>>> import numpy as np
>>> np.set_printoptions(precision=1, suppress=True, linewidth=200)
>>> def rd(a):
...     return np.round(a, 1) + 0
... 
>>> basis = np.array([[0, 1, 1, 2], [1, 2, 3, 3], [-1, 1, -3, -2], [-2, 2, -3, 2]])
>>> rng = np.random.default_rng(3182)
>>> E = (rng.random((33, 4)) < 0.25) @ basis
>>> print(E)
[[ 0  1  1  2]
 [ 1  2  3  3]
 [-2  2 -3  2]
 [ 0  0  0  0]
 [ 0  0  0  0]
 [-1  2 -2  0]
 [ 0  0  0  0]
 [ 0  3  0  1]
 [-3  4 -5  2]
 [-1  1 -3 -2]
 [ 0  1  1  2]
 [-1  1 -3 -2]
 [ 0  0  0  0]
 [ 0  0  0  0]
 [ 0  3  0  1]
 [-1  1 -3 -2]
 [-1  1 -3 -2]
 [ 0  0  0  0]
 [ 0  0  0  0]
 [ 1  3  4  5]
 [ 0  1  1  2]
 [-2  3 -2  4]
 [ 0  1  1  2]
 [ 1  2  3  3]
 [ 0  1  1  2]
 [-3  3 -6  0]
 [ 1  2  3  3]
 [ 0  0  0  0]
 [ 0  1  1  2]
 [ 1  2  3  3]
 [ 0  0  0  0]
 [ 1  3  4  5]
 [-2  2 -3  2]]
>>> # row 4 repeats row 3
>>> Y = np.c_[E[:, :2] @ np.array([[0, 0], [2, 0]]), np.array([3, 0, 3, 3, 1, 2, 2, 0, 0, 0, 0, 0, 2, 1, 2, 3, 2, 1, 2, 2, 0, 2, 3, 2, 0, 3, 3, 1, 1, 3, 3, 0, 0])]
>>> print(Y)
[[2 0 3]
 [4 0 0]
 [4 0 3]
 [0 0 3]
 [0 0 1]
 [4 0 2]
 [0 0 2]
 [6 0 0]
 [8 0 0]
 [2 0 0]
 [2 0 0]
 [2 0 0]
 [0 0 2]
 [0 0 1]
 [6 0 2]
 [2 0 3]
 [2 0 2]
 [0 0 1]
 [0 0 2]
 [6 0 2]
 [2 0 0]
 [6 0 2]
 [2 0 3]
 [4 0 2]
 [2 0 0]
 [6 0 3]
 [4 0 3]
 [0 0 1]
 [2 0 1]
 [4 0 3]
 [0 0 3]
 [6 0 0]
 [4 0 0]]
>>> print(rd(np.linalg.norm(Y - E @ np.linalg.lstsq(E, Y)[0], axis=0)))
[0.  0.  9.1]
>>> print(np.linalg.matrix_rank(np.c_[E, Y]))
5
>>> K = np.load("block2.npy")
>>> print(K)
[[ 1 -1  2  0 -1  1 -2]
 [-1  1 -1  2  0 -1  1]
 [ 2 -1  1 -1  2  0 -1]
 [ 0  2 -1  1 -1  2  0]
 [-1  0  2 -1  1 -1  2]
 [ 1 -1  0  2 -1  1 -1]
 [-2  1 -1  0  2 -1  1]]
>>> # symmetric, so the eigenvalues are real
>>> labels = rng.permutation(7)
>>> print(labels)
[5 6 3 1 0 2 4]
>>> Y = K[labels][:, labels]
>>> print(np.allclose(Y, K))
False
>>> t = np.radians(15)
>>> r_ = np.eye(7)
>>> r_[0, 0] = r_[3, 3] = np.cos(t)
>>> r_[0, 3], r_[3, 0] = -np.sin(t), np.sin(t)
>>> print(rd(r_))
[[ 1.   0.   0.  -0.3  0.   0.   0. ]
 [ 0.   1.   0.   0.   0.   0.   0. ]
 [ 0.   0.   1.   0.   0.   0.   0. ]
 [ 0.3  0.   0.   1.   0.   0.   0. ]
 [ 0.   0.   0.   0.   1.   0.   0. ]
 [ 0.   0.   0.   0.   0.   1.   0. ]
 [ 0.   0.   0.   0.   0.   0.   1. ]]
>>> Y = K @ r_.T
>>> print(np.allclose(K @ K.T, Y @ Y.T))
True
>>> print(rd(np.linalg.det(r_)), rd(np.trace(r_)))
1.0 6.9
>>> print(rd(np.abs(Y - K).max(axis=0)))
[0.6 0.  0.  0.6 0.  0.  0. ]
>>> print(rd(Y))
[[ 1.  -1.   2.   0.3 -1.   1.  -2. ]
 [-1.5  1.  -1.   1.7  0.  -1.   1. ]
 [ 2.2 -1.   1.  -0.4  2.   0.  -1. ]
 [-0.3  2.  -1.   1.  -1.   2.   0. ]
 [-0.7  0.   2.  -1.2  1.  -1.   2. ]
 [ 0.4 -1.   0.   2.2 -1.   1.  -1. ]
 [-1.9  1.  -1.  -0.5  2.  -1.   1. ]]
>>> print(rd(np.linalg.norm(K, axis=0)))
[3.5 3.  3.5 3.3 3.5 3.  3.5]
>>> print(rd(np.linalg.norm(K) ** 2 / np.linalg.norm(K, 2) ** 2))
2.2
>>> u = np.array([2, 3, 2, 0, 3, 2, 2])
>>> Y = K + np.outer(u, np.eye(7)[3])
>>> print(np.linalg.matrix_rank(np.linalg.inv(Y) - np.linalg.inv(K), tol=1e-8))
1
>>> print(rd(np.linalg.det(Y) / np.linalg.det(K)), rd(1 + np.linalg.solve(K, u)[3]))
3.1 3.1
>>> Y = K / np.sqrt((K ** 2).mean(axis=1, keepdims=True))
>>> print(np.linalg.matrix_rank(K - K.mean(axis=1, keepdims=True)))
6
>>> print(rd(np.linalg.norm(Y, axis=1)))
[2.6 2.6 2.6 2.6 2.6 2.6 2.6]
>>> print(np.linalg.matrix_rank(Y) == np.linalg.matrix_rank(K))
True
>>> print(rd(Y[1]))
[-0.9  0.9 -0.9  1.8  0.  -0.9  0.9]
>>> M = np.array([[4.0, 1.0, 1.0, 1.0],
...     [1.0, 4.0, 1.0, 1.0],
...     [1.0, 1.0, 4.0, 1.0],
...     [1.0, 1.0, 1.0, 4.0]])
>>> # equal to its transpose
>>> u = np.array([1, -2, 1, 0])
>>> Y = M + np.outer(u, np.eye(4)[1])
>>> print(np.linalg.matrix_rank(Y - M))
1
>>> print(Y)
[[4. 2. 1. 1.]
 [1. 2. 1. 1.]
 [1. 2. 4. 1.]
 [1. 1. 1. 4.]]
>>> print(np.linalg.matrix_rank(np.linalg.inv(Y) - np.linalg.inv(M), tol=1e-8))
1
>>> labels = rng.permutation(4)
>>> Y = M[:, labels] * rng.choice([-1, 1], 4)
>>> print(Y)
[[1. 1. 4. 1.]
 [1. 1. 1. 4.]
 [1. 4. 1. 1.]
 [4. 1. 1. 1.]]
>>> U, _, vt = np.linalg.svd(M.T @ Y)
>>> print(rd(np.linalg.lstsq(M, Y)[0]))
[[0. 0. 1. 0.]
 [0. 0. 0. 1.]
 [0. 1. 0. 0.]
 [1. 0. 0. 0.]]
>>> print(labels)
[3 2 0 1]
>>> print(rd(U @ vt))
[[0. 0. 1. 0.]
 [0. 0. 0. 1.]
 [0. 1. 0. 0.]
 [1. 0. 0. 0.]]
>>> vec = np.ones(4)
>>> for _ in range(5):
...     vec = M @ vec
...     vec /= np.linalg.norm(vec)
...     print(round(vec @ M @ vec, 1))
... 
7.0
7.0
7.0
7.0
7.0
>>> print(rd(np.linalg.eigvalsh(M)[-1]))
7.0
>>> vals, evecs = np.linalg.eig(M)
>>> print(rd(np.sort(np.linalg.eigvals(M @ M))))
[ 9.  9.  9. 49.]
>>> print(rd(np.sort(np.linalg.eigvals(np.linalg.inv(M)))))
[0.1 0.3 0.3 0.3]
>>> feats = np.load("x.npy")
>>> print(rd(feats))
[[ 0.8 -0.5  0.4]
 [-0.5 -0.2  0.8]
 [ 0.4  0.8  0.4]]
>>> # equal to its transpose
>>> Q = feats.astype(float).copy()
>>> for j in range(3):
...     Q[:, j] -= Q[:, :j] @ (Q[:, :j].T @ Q[:, j])
...     Q[:, j] /= np.linalg.norm(Q[:, j])
... 
>>> print(rd(Q))
[[ 0.8 -0.5  0.4]
 [-0.5 -0.2  0.8]
 [ 0.4  0.8  0.4]]
>>> print(rd(Q.T @ Q))
[[1. 0. 0.]
 [0. 1. 0.]
 [0. 0. 1.]]
>>> Y = np.linalg.inv(Q)
>>> print(np.allclose(Y, Q.T))
True
>>> print((np.abs(Y) > 1e-9).astype(int))
[[1 1 1]
 [1 1 1]
 [1 1 1]]
>>> print(rd(Q @ Y))
[[1. 0. 0.]
 [0. 1. 0.]
 [0. 0. 1.]]
>>> print(rd(np.linalg.det(Q) * np.linalg.det(Y)))
1.0
>>> Y = np.linalg.inv(feats)
>>> print(rd(np.linalg.cond(feats)))
1.0
>>> print(rd(np.linalg.slogdet(feats)[0]))
-1.0
>>> print(rd(np.linalg.det(feats) * np.linalg.det(Y)))
1.0
>>> F = np.load("dump.npy")
>>> print(F)
[[ 8. -9.  6.  0. -3. -3.]
 [-9.  8. -6.  0.  3.  3.]
 [ 6. -6.  3.  0. -2. -2.]
 [ 0.  0.  0. -1.  0.  0.]
 [-3.  3. -2.  0.  0.  1.]
 [-3.  3. -2.  0.  1.  0.]]
>>> # splits into 2 blocks
>>> print(F @ F)
[[ 199. -198.  132.    0.  -66.  -66.]
 [-198.  199. -132.    0.   66.   66.]
 [ 132. -132.   89.    0.  -44.  -44.]
 [   0.    0.    0.    1.    0.    0.]
 [ -66.   66.  -44.    0.   23.   22.]
 [ -66.   66.  -44.    0.   22.   23.]]
>>> print(np.allclose(F @ F.T, F.T @ F))
True
>>> print(np.trace(F))
18.0
>>> print((F + F.T) / 2)
[[ 8. -9.  6.  0. -3. -3.]
 [-9.  8. -6.  0.  3.  3.]
 [ 6. -6.  3.  0. -2. -2.]
 [ 0.  0.  0. -1.  0.  0.]
 [-3.  3. -2.  0.  0.  1.]
 [-3.  3. -2.  0.  1.  0.]]
>>> print(rd(np.sort(np.abs(np.linalg.eigvals(F)))))
[ 1.  1.  1.  1.  1. 23.]
>>> print(rd(np.abs(np.linalg.svd(F)[2][-1])))
[0. 0. 0. 1. 0. 0.]
>>> print([round(float(x), 1) for x in np.linalg.svd(F, compute_uv=False)[:3]])
[23.0, 1.0, 1.0]
>>> print(round(np.log10(np.linalg.cond(F))))
1
>>> print(np.linalg.matrix_rank(F, rtol=0.1))
1
>>> vec = np.array([3, 2, 3, 2, 0, 1])
>>> rhs = F @ vec
>>> b, lr = np.zeros(6), 1 / np.linalg.norm(F, 2) ** 2
>>> for i in range(30):
...     b -= lr * F.T @ (F @ b - rhs)
...     if i % 5 == 0: print(i, round(np.linalg.norm(F @ b - rhs), 1))
... 
0 4.9
5 4.9
10 4.8
15 4.8
20 4.7
25 4.7
>>> print(rd(np.linalg.cond(F)))
23.0
>>> Q, r_ = np.linalg.qr(F)
>>> print(np.trace(Q @ Q.T))
6.0
>>> print(np.allclose(r_.T @ r_, F.T @ F))
True
>>> print(rd(np.abs(np.diag(r_))))
[14.1  1.4  1.1  1.   1.   1. ]
>>> print(rd(Q.T @ Q))
[[1. 0. 0. 0. 0. 0.]
 [0. 1. 0. 0. 0. 0.]
 [0. 0. 1. 0. 0. 0.]
 [0. 0. 0. 1. 0. 0.]
 [0. 0. 0. 0. 1. 0.]
 [0. 0. 0. 0. 0. 1.]]
>>> data = np.eye(4, dtype=int)[rng.permutation(4)] * np.array([3, 1, 2, 3])
>>> print(data)
[[3 0 0 0]
 [0 0 0 3]
 [0 0 2 0]
 [0 1 0 0]]
>>> Y = np.linalg.inv(data)
>>> print(rd(np.linalg.cond(data)))
3.0
>>> print(rd(np.linalg.slogdet(data)[0]))
-1.0
>>> print(rd(np.linalg.det(data) * Y))
[[ -6.   0.   0.   0.]
 [  0.   0.   0. -18.]
 [  0.   0.  -9.   0.]
 [  0.  -6.   0.   0.]]
>>> print((np.abs(Y) > 1e-9).astype(int))
[[1 0 0 0]
 [0 0 0 1]
 [0 0 1 0]
 [0 1 0 0]]
>>> print(rd(np.linalg.inv(Y)))
[[3. 0. 0. 0.]
 [0. 0. 0. 3.]
 [0. 0. 2. 0.]
 [0. 1. 0. 0.]]
>>> print(np.allclose(Y, data.T))
False
>>> print(data @ Y)
[[1. 0. 0. 0.]
 [0. 1. 0. 0.]
 [0. 0. 1. 0.]
 [0. 0. 0. 1.]]
>>> print(np.allclose(data, data.T))
False
>>> print(data @ data)
[[9 0 0 0]
 [0 3 0 0]
 [0 0 4 0]
 [0 0 0 3]]
>>> print(rd(np.sort(np.abs(np.linalg.eigvals(data)))))
[1.7 1.7 2.  3. ]
>>> print(rd(np.abs(np.linalg.eigvals(data)).max()))
3.0
>>> print((data + data.T) / 2)
[[3. 0. 0. 0.]
 [0. 0. 0. 2.]
 [0. 0. 2. 0.]
 [0. 2. 0. 0.]]
>>> print(np.allclose(data @ data.T, data.T @ data))
False
>>> print(rd(np.linalg.det(data)))
-18.0
>>> u = np.array([-2, 1, 0])
>>> print(np.cross(data[1, :3], data[2, :3]))
[0 0 0]
>>> mat = np.load("w.npy")
>>> print(mat)
[[ 0.4 -1.3  1.5]
 [-0.6 -0.4  0.4]
 [-0.2  1.9 -2. ]
 [ 0.9  0.4 -0.6]
 [ 0.   1.6 -1.6]
 [-2.3  0.5 -0.6]
 [ 0.8  1.8 -1.7]
 [ 0.7 -0.2  0.3]
 [-1.9 -1.3  1.3]
 [-1.3  0.3 -0.3]
 [ 1.4  0.1  0. ]
 [ 0.3  0.1 -0.1]
 [ 0.6 -2.1  2. ]
 [ 1.   0.9 -0.8]
 [ 0.3 -0.4  0.3]
 [ 1.1 -0.9  0.9]
 [ 0.3  1.3 -1.3]
 [-1.8  1.2 -1.3]
 [ 1.   1.1 -1.1]
 [ 0.6 -0.7  0.7]
 [ 1.   0.1 -0.1]
 [-0.9 -0.3  0.3]
 [ 0.  -0.1  0.1]
 [ 1.1  1.  -1. ]
 [-2.4 -1.4  1.4]
 [ 0.7  0.9 -0.9]]
>>> u = np.array([-5, -1, -5])
>>> print(rd(np.polyval(u, mat[23])))
[-12.2 -11.   -9. ]
>>> U, sigma, vt = np.linalg.svd(mat)
>>> print(np.argmax(sigma[:-1] / (sigma[1:] + 1e-6)) + 1)
2
>>> Y = U[:, :2] @ np.diag(sigma[:2]) @ vt[:2]
>>> print(np.linalg.matrix_rank(Y))
2
>>> print(rd(np.linalg.norm(mat - Y) / np.linalg.norm(mat)))
0.0
>>> print(np.linalg.matrix_rank(mat, rtol=0.05))
2
>>> print(rd(np.abs(np.linalg.svd(mat)[2][-1])))
[0.  0.7 0.7]
>>> print(np.linalg.matrix_rank(mat, rtol=0.1))
2
>>> print([round(float(x), 1) for x in np.linalg.svd(mat, compute_uv=False)[:3]])
[7.7, 5.5, 0.3]
>>> u, r1 = mat[14], mat[9]
>>> print(rd(u @ u))
0.3
>>> print(u @ r1)
-0.6
>>> p = (u @ r1) / (u @ u) * u
>>> print(rd(p))
[-0.5  0.7 -0.5]
>>> print(rd(np.outer(u, r1)))
[[-0.4  0.1 -0.1]
 [ 0.5 -0.1  0.1]
 [-0.4  0.1 -0.1]]
>>> Ac = mat - mat.mean(axis=0)
>>> U, sigma, vt = np.linalg.svd(Ac, full_matrices=False)
>>> print(np.linalg.matrix_rank(Ac))
3
>>> print(np.abs(U[:, 0]).argmax())
12
>>> print(np.abs(vt[0]).argmax())
2
>>> print(np.searchsorted(np.cumsum(sigma ** 2) / (sigma ** 2).sum(), 0.9) + 1)
2
>>> print((np.sign(U[:, 0]) == np.sign(U[0, 0])).astype(int))
[1 1 0 0 0 1 0 1 1 1 0 1 1 0 1 1 0 0 0 1 0 1 1 0 1 0]
>>> u = np.array([3, 1, 2, 1, 2])
>>> r1 = np.array([-3, 3, 0, 3, -1, 3, 3])
>>> A = np.outer(u, r1)
>>> print(A)
[[-9  9  0  9 -3  9  9]
 [-3  3  0  3 -1  3  3]
 [-6  6  0  6 -2  6  6]
 [-3  3  0  3 -1  3  3]
 [-6  6  0  6 -2  6  6]]
>>> # column 3 repeats column 1
>>> print(rd(A @ np.linalg.pinv(A) @ A))
[[-9.  9.  0.  9. -3.  9.  9.]
 [-3.  3.  0.  3. -1.  3.  3.]
 [-6.  6.  0.  6. -2.  6.  6.]
 [-3.  3.  0.  3. -1.  3.  3.]
 [-6.  6.  0.  6. -2.  6.  6.]]
>>> print(np.linalg.lstsq(A[:-1].T, A[-1])[2])
1
>>> print(np.allclose(A[:-1].T @ np.linalg.lstsq(A[:-1].T, A[-1])[0], A[-1]))
True
